$ ipython --no-banner

In [1]: import numpy as np

In [2]: np.set_printoptions(suppress=True, linewidth=160)

In [3]: E = np.load("x.npy")

In [4]: print(E)
[[-2.  1.  1.  1.]
 [ 1. -2.  1.  1.]
 [ 1.  1. -2.  1.]
 [ 1.  1.  1. -2.]]

In [5]: vals, V = np.linalg.eigh(E)

In [6]: print(np.round(np.abs(V[:, -1]), 1))
[0.5 0.5 0.5 0.5]

In [7]: print(vals.round(1))
[-3. -3. -3.  1.]

In [8]: print(np.round(np.linalg.svd(E, compute_uv=False), 1))
[3. 3. 3. 1.]

In [9]: print((vals > 1e-8).sum(), (vals < -1e-8).sum())
1 3

In [10]: print(np.round(V.T @ V, 1) + 0)
[[1. 0. 0. 0.]
 [0. 1. 0. 0.]
 [0. 0. 1. 0.]
 [0. 0. 0. 1.]]

In [11]: print(np.round(V.T @ E @ V, 1) + 0)
[[-3.  0.  0.  0.]
 [ 0. -3.  0.  0.]
 [ 0.  0. -3.  0.]
 [ 0.  0.  0.  1.]]

In [12]: rng = np.random.default_rng(44)

In [13]: z = rng.permutation(4)

In [14]: print(z)
[1 0 2 3]

In [15]: other = E[z][:, z]

In [16]: print(other)
[[-2.  1.  1.  1.]
 [ 1. -2.  1.  1.]
 [ 1.  1. -2.  1.]
 [ 1.  1.  1. -2.]]

In [17]: print(round(float(np.linalg.det(other)), 1), round(float(np.linalg.det(E[z])), 1))
-27.0 27.0

In [18]: print(np.round(np.sort(np.abs(np.linalg.eigvals(other))), 1))
[1. 3. 3. 3.]

In [19]: x0 = np.array([6, 4, -5, 3])

In [20]: rhs = E @ x0

In [21]: coef, lr = np.zeros(4), 1 / np.linalg.norm(E, 2) ** 2

In [22]: for i in range(3):
    ...:     coef -= lr * E.T @ (E @ coef - rhs)
    ...:     if i % 1 == 0: print(i, round(np.linalg.norm(E @ coef - rhs), 1))
    ...: 
0 3.6
1 3.2
2 2.8

In [23]: print(coef.round(1))
[ 4.6  2.6 -6.4  1.6]

In [24]: print(np.allclose(E @ E.T, E.T @ E))
True

In [25]: print(E @ np.ones(4))
[1. 1. 1. 1.]

In [26]: print(np.sort(np.abs(np.fft.fft(E[0]))), np.round(np.sort(np.linalg.svd(E, compute_uv=False)), 1))
[1. 3. 3. 3.] [1. 3. 3. 3.]

In [27]: P = np.triu(np.array([[3, 4, 4, 5], [0, 3, 4, 5], [5, 3, 3, 4], [3, 5, 1, 4]]), 1) + np.eye(4)

In [28]: other = P @ E @ np.linalg.inv(P)

In [29]: print(np.linalg.matrix_rank(other))
4

In [30]: print(np.trace(other), np.trace(E))
-8.0 -8.0

In [31]: print(other)
[[  11.  -42.  126. -350.]
 [  10.  -33.   90. -250.]
 [   5.  -15.   42. -125.]
 [   1.   -3.    9.  -28.]]

In [32]: feats = np.load("data.npy")

In [33]: print(feats)
[[ -7   2  -1   4  -8  -8  -6  -2   0   8  -4   4   1   1]
 [ -9   0  -3   2 -10 -10  -8  -4  -2   6  -6   2  -1  -1]
 [ -8   1  -2   3  -9  -9  -7  -3  -1   7  -5   3   0   0]
 [ -5   4   1   6  -6  -6  -4   0   2  10  -2   6   3   3]
 [ -6   3   0   5  -7  -7  -5  -1   1   9  -3   5   2   2]
 [ -5   4   1   6  -6  -6  -4   0   2  10  -2   6   3   3]
 [ -9   0  -3   2 -10 -10  -8  -4  -2   6  -6   2  -1  -1]
 [ -8   1  -2   3  -9  -9  -7  -3  -1   7  -5   3   0   0]
 [ -5   4   1   6  -6  -6  -4   0   2  10  -2   6   3   3]]

In [34]: # column 5 repeats column 4

In [35]: other = feats / np.linalg.norm(feats, axis=1, keepdims=True)

In [36]: gram = other @ other.T

In [37]: print(np.round(np.linalg.norm(other, axis=1), 1))
[1. 1. 1. 1. 1. 1. 1. 1. 1.]

In [38]: print(np.argwhere(np.triu(np.abs(gram) > 0.95, 1)))
[[0 2]
 [0 4]
 [0 7]
 [1 2]
 [1 6]
 [1 7]
 [2 6]
 [2 7]
 [3 4]
 [3 5]
 [3 8]
 [4 5]
 [4 8]
 [5 8]
 [6 7]]

In [39]: print(gram[0].round(1))
[1.  0.9 1.  0.9 1.  0.9 0.9 1.  0.9]

In [40]: print(np.round(np.degrees(np.arccos(np.clip(gram[0, 7], -1, 1))), 1))
10.7

In [41]: K = np.array([[2, -2, 2, 0, 0, 2],
    ...:     [2, -2, 2, 0, 0, 2],
    ...:     [-2, 2, -2, 0, 0, -2],
    ...:     [1, -1, 1, 0, 0, 1],
    ...:     [0, 0, 0, 0, 0, 0],
    ...:     [-3, 3, -3, 0, 0, -3],
    ...:     [2, -2, 2, 0, 0, 2],
    ...:     [1, -1, 1, 0, 0, 1],
    ...:     [-3, 3, -3, 0, 0, -3],
    ...:     [0, 0, 0, 0, 0, 0]])

In [42]: print([round(float(x), 1) for x in np.linalg.svd(K, compute_uv=False)[:3]])
[12.0, 0.0, 0.0]

In [43]: X = np.load("w.npy")

In [44]: print(X)
[[ 2.1 -2.   0.  -2.  -3.  -3.   3.   1.  -2.  -1.  -2.   0.   0.  -1. ]
 [ 2.  -2.9 -2.  -2.   2.  -2.  -2.   0.  -1.  -2.  -3.  -3.  -1.   3. ]
 [-1.   0.   1.1  3.  -2.   0.  -3.  -3.  -2.  -1.  -3.  -2.   3.   2. ]
 [ 3.  -3.   2.  -1.9  1.  -1.   3.   0.  -3.  -3.   3.  -2.   0.  -3. ]
 [ 1.  -1.  -2.   1.  -2.9  0.  -2.   3.   0.  -1.   3.   2.   3.   0. ]
 [ 3.   1.   2.   0.  -1.   0.1  2.  -1.  -1.   2.   0.  -3.   3.   1. ]
 [ 0.   2.  -1.   0.   2.  -2.   3.1  2.  -2.   3.   3.   2.   0.   3. ]
 [-1.   1.  -1.   0.  -2.   3.  -3.   3.1  2.   2.   0.  -2.  -1.  -1. ]
 [ 1.   0.  -3.   0.  -3.   0.   1.  -3.  -0.9 -2.   3.   1.  -2.   1. ]
 [ 1.  -3.   0.  -1.   3.  -1.   0.  -2.   0.   0.1  0.   1.   2.  -1. ]
 [-2.   1.  -2.  -3.   3.  -3.   2.   3.  -1.   2.  -2.9  0.  -1.   0. ]
 [-2.  -2.  -2.  -1.  -3.   2.  -2.  -2.  -1.  -2.  -1.  -1.9  0.   3. ]
 [-2.   0.   3.  -1.   1.   1.   3.  -3.  -1.   0.  -1.  -2.  -2.9 -3. ]
 [ 2.  -2.   0.  -2.  -3.  -3.   3.   1.  -2.  -1.  -2.   0.   0.  -0.9]]

In [45]: T = np.stack([X, -3 * X, X[::-1]])

In [46]: print(T.shape)
(3, 14, 14)

In [47]: print(np.linalg.matrix_rank(T))
[14 14 14]
